>>> import numpy as np
>>> np.set_printoptions(suppress=True, linewidth=120)
>>> mat = np.array([[0.2, -0.8, -0.4, 1.3],
...     [0.3, -0.2, 1.5, 1.2],
...     [-0.3, 0.1, -0.4, 1.1]])
>>> mat[:, 1] *= 5
>>> mat
array([[ 0.2, -4. , -0.4,  1.3],
       [ 0.3, -1. ,  1.5,  1.2],
       [-0.3,  0.5, -0.4,  1.1]])
>>> vec = np.array([9, 9, 8, 9])
>>> a = np.maximum(mat @ vec, 0)
>>> np.flatnonzero(a > 1e-9)
array([1, 2])
>>> mat * (a > 1e-9)[:, None]
array([[ 0. , -0. , -0. ,  0. ],
       [ 0.3, -1. ,  1.5,  1.2],
       [-0.3,  0.5, -0.4,  1.1]])
>>> t = np.radians(135)
>>> R = np.eye(4)
>>> R[0, 0] = R[2, 2] = np.cos(t)
>>> R[0, 2], R[2, 0] = -np.sin(t), np.sin(t)
>>> R.round(2)
array([[-0.71,  0.  , -0.71,  0.  ],
       [ 0.  ,  1.  ,  0.  ,  0.  ],
       [ 0.71,  0.  , -0.71,  0.  ],
       [ 0.  ,  0.  ,  0.  ,  1.  ]])
>>> B = mat @ R.T
>>> round(float(np.linalg.det(R)), 2), np.round(np.trace(R), 2)
(1.0, np.float64(0.59))
>>> np.round(np.linalg.svd(mat, compute_uv=False), 2), np.round(np.linalg.svd(B, compute_uv=False), 2)
(array([4.43, 1.77, 1.28]), array([4.43, 1.77, 1.28]))
>>> np.allclose(mat @ mat.T, B @ B.T)
True
>>> B.round(2)
array([[ 0.14, -4.  ,  0.42,  1.3 ],
       [-1.27, -1.  , -0.85,  1.2 ],
       [ 0.49,  0.5 ,  0.07,  1.1 ]])
>>> np.allclose(np.linalg.norm(mat, axis=1), np.linalg.norm(B, axis=1))
True
>>> w1 = np.array([[1, 2, -1, 0, 2],
...     [1, -2, -1, -2, -2],
...     [-1, -1, 2, 0, -2],
...     [0, 1, 0, 1, 0]])
>>> c = np.array([2, 0, 2, -2, 2])
>>> H = np.maximum(B @ w1 + c, 0)
>>> (H > 0).astype(int)
array([[0, 1, 1, 1, 1],
       [1, 1, 1, 1, 1],
       [1, 1, 1, 0, 1]])
>>> W2 = np.array([[3, 2], [2, 1], [2, 0], [1, 2], [0, 0]])
>>> w1 @ W2
array([[ 5,  4],
       [-5, -4],
       [-1, -3],
       [ 3,  3]])
>>> M = np.load("test9.npy")
>>> M
array([[ 1.1, -0.2,  1.2],
       [ 1. , -1.5,  0.6],
       [ 0.1, -1.1, -2. ],
       [ 0.2,  1.2, -1.1]])
>>> B = M / np.linalg.norm(M, axis=1, keepdims=True)
>>> gram = B @ B.T
>>> (np.abs(gram) > 0.9).astype(int)
array([[1, 0, 0, 0],
       [0, 1, 0, 0],
       [0, 0, 1, 0],
       [0, 0, 0, 1]])
>>> np.argwhere(np.triu(np.abs(gram) > 0.95, 1))
array([], shape=(0, 2), dtype=int64)
>>> gram[2].round(2)
array([-0.55,  0.13,  1.  ,  0.24])
>>> (gram - 2 * np.eye(4)).round(6).argmax(axis=1)
array([1, 0, 3, 2])
>>> vec = np.array([1, 0, 2])
>>> rhs = M @ vec
>>> np.round(np.linalg.lstsq(M, rhs)[0], 2) + 0
array([1., 0., 2.])
>>> rhs
array([ 3.5,  2.2, -3.9, -2. ])
>>> rng = np.random.default_rng(502188)
>>> rhs = rhs + 0.02 * rng.normal(size=4)
>>> rhs.round(2)
array([ 3.51,  2.19, -3.87, -1.99])
>>> c, *_ = np.linalg.lstsq(M, rhs)
>>> np.round(np.linalg.norm(rhs - M @ c), 2)
np.float64(0.02)
>>> gram = M.T @ M
>>> np.round(np.linalg.eigvalsh(gram)[::-1], 2)
array([7.65, 5.32, 1.24])
>>> np.linalg.matrix_rank(gram)
np.int64(3)
>>> (M @ M.T).shape
(4, 4)
>>> np.allclose(gram, gram.T)
True
>>> np.trace(gram), round(float((M ** 2).sum()), 2)
(np.float64(14.21), 14.21)
>>> gram.round(2)
array([[ 2.26, -1.59,  1.5 ],
       [-1.59,  4.94, -0.26],
       [ 1.5 , -0.26,  7.01]])
>>> np.diag(gram)
array([2.26, 4.94, 7.01])
>>> np.round(np.linalg.svd(M, compute_uv=False) ** 2, 2)
array([7.65, 5.32, 1.24])
